$ python3 -q
>>> import numpy as np
>>> np.set_printoptions(suppress=True, linewidth=200)
>>> tidy = lambda a: np.round(a, 2) + 0
>>> W0 = np.array([[1.0, 0.0, 0.0], [0.0, 1.0, 0.0], [0.0, 0.0, 1.0]])
>>> W0.sum(axis=1)
array([1., 1., 1.])
>>> W0 @ np.ones(3)
array([1., 1., 1.])
>>> tidy(np.sort(np.abs(np.linalg.eigvals(W0)))[::-1])
array([1., 1., 1.])
>>> print(tidy(np.linalg.matrix_power(W0, 2)))
[[1. 0. 0.]
 [0. 1. 0.]
 [0. 0. 1.]]
>>> print(tidy(np.linalg.matrix_power(W0, 100)))
[[1. 0. 0.]
 [0. 1. 0.]
 [0. 0. 1.]]
>>> pr = np.eye(3)[1]
>>> for _ in range(7):
...     pr = pr @ W0
...     print(pr.round(2))
... 
[0. 1. 0.]
[0. 1. 0.]
[0. 1. 0.]
[0. 1. 0.]
[0. 1. 0.]
[0. 1. 0.]
[0. 1. 0.]
>>> rng = np.random.default_rng(776)
>>> z = rng.permutation(3)
>>> z
array([1, 0, 2])
>>> Y = W0[z][:, z]
>>> Y
array([[1., 0., 0.],
       [0., 1., 0.],
       [0., 0., 1.]])
>>> np.trace(Y)
np.float64(3.0)
>>> np.allclose(Y, W0)
True
>>> np.diag(Y)
array([1., 1., 1.])
>>> tidy(np.linalg.det(Y)), tidy(np.linalg.det(W0[z]))
(np.float64(1.0), np.float64(-1.0))
>>> tidy(np.sort(np.abs(np.linalg.eigvals(Y))))
array([1., 1., 1.])
>>> (W0 + W0.T) / 2
array([[1., 0., 0.],
       [0., 1., 0.],
       [0., 0., 1.]])
>>> print(tidy(np.sort(np.abs(np.linalg.eigvals(W0)))))
[1. 1. 1.]
>>> print(tidy(np.abs(np.linalg.eigvals(W0)).max()))
1.0
>>> (W0 - W0.T) / 2
array([[0., 0., 0.],
       [0., 0., 0.],
       [0., 0., 0.]])
>>> print(np.trace(W0))
3.0
>>> W0 @ W0
array([[1., 0., 0.],
       [0., 1., 0.],
       [0., 0., 1.]])
>>> np.allclose(W0 @ W0.T, W0.T @ W0)
True
>>> q, R = np.linalg.qr(W0)
>>> print(q @ R)
[[1. 0. 0.]
 [0. 1. 0.]
 [0. 0. 1.]]
>>> np.allclose(R.T @ R, W0.T @ W0)
True
>>> q
array([[ 1.,  0.,  0.],
       [-0.,  1.,  0.],
       [-0., -0.,  1.]])
>>> print(abs(R[0, 0]), tidy(np.linalg.norm(W0[:, 0])))
1.0 1.0
>>> np.trace(q @ q.T)
np.float64(3.0)
>>> x = np.ones(3)
>>> for _ in range(3):
...     x = W0 @ x
...     x /= np.linalg.norm(x)
...     print(round(x @ W0 @ x, 2))
... 
1.0
1.0
1.0
>>> tidy(np.linalg.eigvalsh(W0)[-1])
np.float64(1.0)
>>> r0 = np.array([3, -2, -3, -2, -1, 4])
>>> r1 = np.array([-2, 1, -1])
>>> J = np.outer(r0, r1)
>>> J
array([[-6,  3, -3],
       [ 4, -2,  2],
       [ 6, -3,  3],
       [ 4, -2,  2],
       [ 2, -1,  1],
       [-8,  4, -4]])
>>> r = np.linalg.matrix_rank(J)
>>> r
np.int64(1)
>>> ns = np.linalg.svd(J)[2][r:].T
>>> ns.shape
(3, 2)
>>> tidy(J @ ns)
array([[0., 0.],
       [0., 0.],
       [0., 0.],
       [0., 0.],
       [0., 0.],
       [0., 0.]])
>>> np.linalg.matrix_rank(J.T @ J), np.linalg.matrix_rank(J @ J.T)
(np.int64(1), np.int64(1))
>>> Y = J + rng.integers(-2, 3, (6, 1)) @ rng.integers(-2, 3, (1, 3))
>>> Y
array([[-10,   7,  -3],
       [  4,  -2,   2],
       [ 10,  -7,   3],
       [  0,   2,   2],
       [  2,  -1,   1],
       [ -8,   4,  -4]])
>>> np.abs(Y - J).sum(axis=1)
array([8, 0, 8, 8, 0, 0])
>>> print(tidy(np.linalg.svd(Y - J, compute_uv=False)))
[9.8 0.  0. ]
>>> print(np.linalg.matrix_rank(Y - J, tol=1e-8))
1
>>> Y - J
array([[-4,  4,  0],
       [ 0,  0,  0],
       [ 4, -4,  0],
       [-4,  4,  0],
       [ 0,  0,  0],
       [ 0,  0,  0]])
>>> Y = np.array([[7], [2], [4], [2], [7], [8]])
>>> C = np.array([[1, -1, -3, -2, 2, 2]])
>>> data = Y @ C
>>> data
array([[  7,  -7, -21, -14,  14,  14],
       [  2,  -2,  -6,  -4,   4,   4],
       [  4,  -4, -12,  -8,   8,   8],
       [  2,  -2,  -6,  -4,   4,   4],
       [  7,  -7, -21, -14,  14,  14],
       [  8,  -8, -24, -16,  16,  16]])
>>> np.unique(data.round(6), axis=0).shape
(4, 6)
>>> def softmax(z):
...     e = np.exp(z - z.max(axis=-1, keepdims=True))
...     return e / e.sum(axis=-1, keepdims=True)
... 
>>> tidy(softmax(10 * data[0]))
array([0. , 0. , 0. , 0. , 0.5, 0.5])
>>> tidy(softmax(data[0] + 2))
array([0. , 0. , 0. , 0. , 0.5, 0.5])
>>> att = data @ data.T / np.sqrt(6)
>>> print(tidy(softmax(att + np.triu(np.full(att.shape, -np.inf), 1))))
[[1.  0.  0.  0.  0.  0. ]
 [1.  0.  0.  0.  0.  0. ]
 [1.  0.  0.  0.  0.  0. ]
 [1.  0.  0.  0.  0.  0. ]
 [0.5 0.  0.  0.  0.5 0. ]
 [0.  0.  0.  0.  0.  1. ]]
>>> tidy(softmax(att))
array([[0., 0., 0., 0., 0., 1.],
       [0., 0., 0., 0., 0., 1.],
       [0., 0., 0., 0., 0., 1.],
       [0., 0., 0., 0., 0., 1.],
       [0., 0., 0., 0., 0., 1.],
       [0., 0., 0., 0., 0., 1.]])
>>> arr = np.load("run11.npy")
>>> print(arr)
[[ 7  6  5  8  6]
 [10  9  8 11  9]
 [-2 -3 -4 -1 -3]
 [ 1  0 -1  2  0]
 [-4 -5 -6 -3 -5]]
>>> proj = np.triu(np.array([[1, 2, 2, 2, 3],
...     [2, 1, 0, 2, 1],
...     [2, 1, 1, 3, 1],
...     [2, 0, 0, 2, 2],
...     [1, 1, 2, 1, 1]]), 1) + np.eye(5)
>>> Y = proj @ arr @ np.linalg.inv(proj)
>>> np.trace(Y), np.trace(arr)
(np.float64(9.0), np.int64(9))
>>> proj @ arr - arr @ proj
array([[  6., -17., -26., -26., -51.],
       [ -2., -25., -28., -61., -74.],
       [ -1.,  -1.,  -5.,  25.,  10.],
       [ -8., -12., -14.,  -5., -16.],
       [  0.,   8.,   8.,  36.,  29.]])
>>> tidy(np.linalg.det(Y))
np.float64(0.0)
>>> tidy(np.poly(Y))
array([  1.,  -9., -31.,   0.,   0.,   0.])
>>> U, s, Vh = np.linalg.svd(arr)
>>> np.argmax(s[:-1] / (s[1:] + 1e-6)) + 1
np.int64(2)
>>> Y = U[:, :2] @ np.diag(s[:2]) @ Vh[:2]
>>> print(tidy(np.abs(arr - Y).max()))
0.0
>>> np.linalg.matrix_rank(arr, rtol=0.05)
np.int64(2)
>>> tidy(Y)
array([[ 7.,  6.,  5.,  8.,  6.],
       [10.,  9.,  8., 11.,  9.],
       [-2., -3., -4., -1., -3.],
       [ 1.,  0., -1.,  2.,  0.],
       [-4., -5., -6., -3., -5.]])
>>> tidy(np.linalg.norm(arr - Y, 2)), tidy(s[2])
(np.float64(0.0), np.float64(0.0))
>>> np.linalg.matrix_rank(Y)
np.int64(2)
